$ python3 -q
>>> import numpy as np
>>> np.set_printoptions(precision=2, suppress=True, linewidth=120)
>>> def rnd(a):
...     return np.round(a, 2) + 0
... 
>>> rng = np.random.default_rng(5096)
>>> E = np.eye(6, dtype=int)[rng.permutation(6)] * np.array([-4, 1, 4, 2, 4, 3])
>>> print(E)
[[ 0  0  0  0  0  3]
 [ 0  1  0  0  0  0]
 [ 0  0  0  2  0  0]
 [ 0  0  4  0  0  0]
 [ 0  0  0  0  4  0]
 [-4  0  0  0  0  0]]
>>> out = np.linalg.inv(E)
>>> print(np.allclose(out, E.T))
False
>>> print(E @ out)
[[1. 0. 0. 0. 0. 0.]
 [0. 1. 0. 0. 0. 0.]
 [0. 0. 1. 0. 0. 0.]
 [0. 0. 0. 1. 0. 0.]
 [0. 0. 0. 0. 1. 0.]
 [0. 0. 0. 0. 0. 1.]]
>>> print(rnd(np.linalg.inv(out)))
[[ 0.  0.  0.  0.  0.  3.]
 [ 0.  1.  0.  0.  0.  0.]
 [ 0.  0.  0.  2.  0.  0.]
 [ 0.  0.  4.  0.  0.  0.]
 [ 0.  0.  0.  0.  4.  0.]
 [-4.  0.  0.  0.  0.  0.]]
>>> out = E / np.sqrt((E ** 2).mean(axis=1, keepdims=True))
>>> print(rnd(out[3]))
[0.   0.   2.45 0.   0.   0.  ]
>>> print(np.linalg.matrix_rank(out) == np.linalg.matrix_rank(E))
True
>>> print(np.linalg.matrix_rank(E - E.mean(axis=1, keepdims=True)))
5
>>> W2 = np.array([[-0.6, 0.4, 1.7, -1.2, 0.0],
...     [-0.8, 1.0, 2.0, 0.7, 0.6],
...     [-0.6, 0.8, 0.1, 0.0, -1.3]])
>>> K = np.array([[0, 0, 0],
...     [1, 3, 3],
...     [0, 1, 2],
...     [0, 2, 1],
...     [2, 0, 0],
...     [1, 2, 2],
...     [3, 2, 1],
...     [3, 3, 3],
...     [0, 2, 0],
...     [1, 1, 1],
...     [0, 2, 3],
...     [1, 3, 2],
...     [0, 2, 3],
...     [3, 0, 1],
...     [3, 1, 2],
...     [1, 1, 0],
...     [1, 3, 1],
...     [3, 2, 2],
...     [3, 2, 3],
...     [1, 1, 0],
...     [1, 2, 0],
...     [0, 2, 3],
...     [2, 3, 0],
...     [2, 2, 1],
...     [1, 3, 3],
...     [3, 0, 2]]) @ W2 + 0.05 * rng.normal(size=(26, 5))
>>> print(rnd(K))
[[ 0.05 -0.05  0.03 -0.06 -0.01]
 [-4.87  5.77  8.13  0.94 -2.07]
 [-1.98  2.61  2.25  0.71 -2.01]
 [-2.29  2.74  4.08  1.38 -0.1 ]
 [-1.25  0.8   3.24 -2.35  0.  ]
 [-3.36  4.04  5.92  0.2  -1.42]
 [-4.03  3.98  9.15 -2.24 -0.23]
 [-6.    6.6  11.46 -1.57 -2.11]
 [-1.66  2.    4.02  1.42  1.2 ]
 [-1.94  2.19  3.77 -0.5  -0.74]
 [-3.36  4.35  4.27  1.42 -2.73]
 [-4.13  4.98  7.93  0.92 -0.74]
 [-3.4   4.29  4.3   1.39 -2.71]
 [-2.42  2.03  5.13 -3.56 -1.33]
 [-3.83  3.76  7.3  -2.79 -2.01]
 [-1.41  1.37  3.72 -0.51  0.61]
 [-3.61  4.21  7.81  0.84  0.53]
 [-4.61  4.86  9.27 -2.22 -1.35]
 [-5.25  5.6   9.31 -2.26 -2.71]
 [-1.35  1.47  3.7  -0.5   0.64]
 [-2.24  2.39  5.7   0.17  1.14]
 [-3.42  4.27  4.18  1.45 -2.71]
 [-3.56  3.83  9.45 -0.22  1.83]
 [-3.33  3.56  7.48 -1.05 -0.02]
 [-4.88  5.73  8.08  0.92 -2.16]
 [-2.95  2.85  5.29 -3.55 -2.62]]
>>> proj = K @ np.linalg.solve(K.T @ K, K.T)
>>> print(rnd(np.linalg.eigvalsh(proj)))
[0. 0. 0. 0. 0. 0. 0. 0. 0. 0. 0. 0. 0. 0. 0. 0. 0. 0. 0. 0. 0. 1. 1. 1. 1. 1.]
>>> print(rnd(proj @ K[:, 3]))
[-0.06  0.94  0.71  1.38 -2.35  0.2  -2.24 -1.57  1.42 -0.5   1.42  0.92  1.39 -3.56 -2.79 -0.51  0.84 -2.22 -2.26
 -0.5   0.17  1.45 -0.22 -1.05  0.92 -3.55]
>>> x0 = np.array([3, 2, 3, 0, 3])
>>> y = K @ x0
>>> print(rnd(np.linalg.pinv(K) @ K))
[[1. 0. 0. 0. 0.]
 [0. 1. 0. 0. 0.]
 [0. 0. 1. 0. 0.]
 [0. 0. 0. 1. 0.]
 [0. 0. 0. 0. 1.]]
>>> print(rnd(np.linalg.lstsq(K, y)[0]))
[3. 2. 3. 0. 3.]
>>> y = y + 0.05 * rng.normal(size=26)
>>> print(rnd(y))
[ 0.16 15.14 -0.04 10.49  7.57 11.51 22.59 23.23 14.66  7.71  3.28 19.11  3.09  8.26 11.96 11.48 22.68 19.71 15.27
 11.9  18.55  2.61 30.72 19.5  14.63  4.83]
>>> coef, *_ = np.linalg.lstsq(K, y)
>>> print(rnd(np.linalg.norm(y - K @ coef)))
0.22
>>> print([round(float(np.linalg.norm(np.linalg.solve(K.T @ K + lam * np.eye(5), K.T @ y))), 2) for lam in (0, 1, 10, 100)])
[5.68, 4.07, 3.62, 2.1]
>>> print(rnd(K.T @ (y - K @ coef)))
[0. 0. 0. 0. 0.]
>>> out = np.c_[K[:, :1] @ np.array([[-3]]), np.array([2, 2, 2, 2, 0, 2, 1, 1, 2, 0, 0, 1, 2, 2, 1, 0, 2, 3, 0, 1, 1, 3, 3, 2, 3, 3])]
>>> print(rnd(out))
[[-0.14  2.  ]
 [14.61  2.  ]
 [ 5.95  2.  ]
 [ 6.86  2.  ]
 [ 3.75  0.  ]
 [10.09  2.  ]
 [12.08  1.  ]
 [18.01  1.  ]
 [ 4.97  2.  ]
 [ 5.82  0.  ]
 [10.08  0.  ]
 [12.39  1.  ]
 [10.2   2.  ]
 [ 7.27  2.  ]
 [11.49  1.  ]
 [ 4.24  0.  ]
 [10.82  2.  ]
 [13.83  3.  ]
 [15.75  0.  ]
 [ 4.05  1.  ]
 [ 6.73  1.  ]
 [10.26  3.  ]
 [10.69  3.  ]
 [ 9.98  2.  ]
 [14.65  3.  ]
 [ 8.86  3.  ]]
>>> print(rnd(np.linalg.norm(np.linalg.qr(K)[0].T @ out, axis=0) ** 2 / ((out ** 2).sum(axis=0) + 1e-12)))
[1.   0.66]
>>> print(np.linalg.matrix_rank(np.c_[K, out]))
6
>>> print(np.linalg.matrix_rank(out))
2
>>> W2 = 10 * np.array([[-0.5, 1.9, 0.2], [-1.6, -0.5, 1.7], [-3.4, -0.4, 0.9]])
>>> lab = rng.integers(0, 3, 28)
>>> feats = W2[lab] + rng.normal(size=(28, 3))
>>> print(rnd(feats))
[[-15.5   -5.68  18.41]
 [-32.97  -3.44   7.88]
 [-33.07  -3.63   8.55]
 [-15.86  -5.39  18.05]
 [ -4.43  16.27   2.34]
 [-32.5   -4.52   9.26]
 [-33.3   -3.88   8.13]
 [-15.74  -5.22  17.44]
 [-35.34  -5.35  11.42]
 [-16.06  -5.97  16.25]
 [-16.07  -3.53  16.95]
 [-32.02  -3.58  10.75]
 [-15.41  -4.61  17.08]
 [-33.64  -3.94   8.53]
 [-17.24  -7.66  16.81]
 [-35.12  -2.29   7.35]
 [-16.56  -2.79  16.61]
 [-33.79  -3.09  10.92]
 [-15.15  -3.35  17.16]
 [ -3.37  19.14   2.83]
 [-33.85  -2.85   8.79]
 [-35.27  -3.62   8.39]
 [ -4.89  19.01   1.02]
 [-33.7   -3.46   8.99]
 [ -4.47  19.17   1.99]
 [-33.94  -1.9   10.51]
 [ -6.17  18.19   0.15]
 [ -3.06  18.67   2.43]]
>>> Ac = (K - K.mean(axis=0)) / K.std(axis=0)
>>> print(np.argwhere(np.abs(Ac) > 2))
[[0 0]
 [0 1]
 [0 2]
 [7 0]
 [7 2]]
>>> coef = np.linalg.lstsq(np.delete(Ac, 3, axis=1), Ac[:, 3])[0]
>>> print(rnd(coef))
[-0.67  2.25 -2.54  1.35]
>>> d = np.linalg.norm(feats[:, None] - feats[None], axis=-1)
>>> print(np.linalg.matrix_rank(d ** 2))
5
>>> print(d[9].round(6).argsort(kind="stable")[:4])
[ 9  7 12  3]
>>> print(rnd(d[:5, :5]))
[[ 0.   20.52 20.25  0.59 29.38]
 [20.52  0.    0.7  20.01 35.13]
 [20.25  0.7   0.   19.74 35.43]
 [ 0.59 20.01 19.74  0.   29.1 ]
 [29.38 35.13 35.43 29.1   0.  ]]
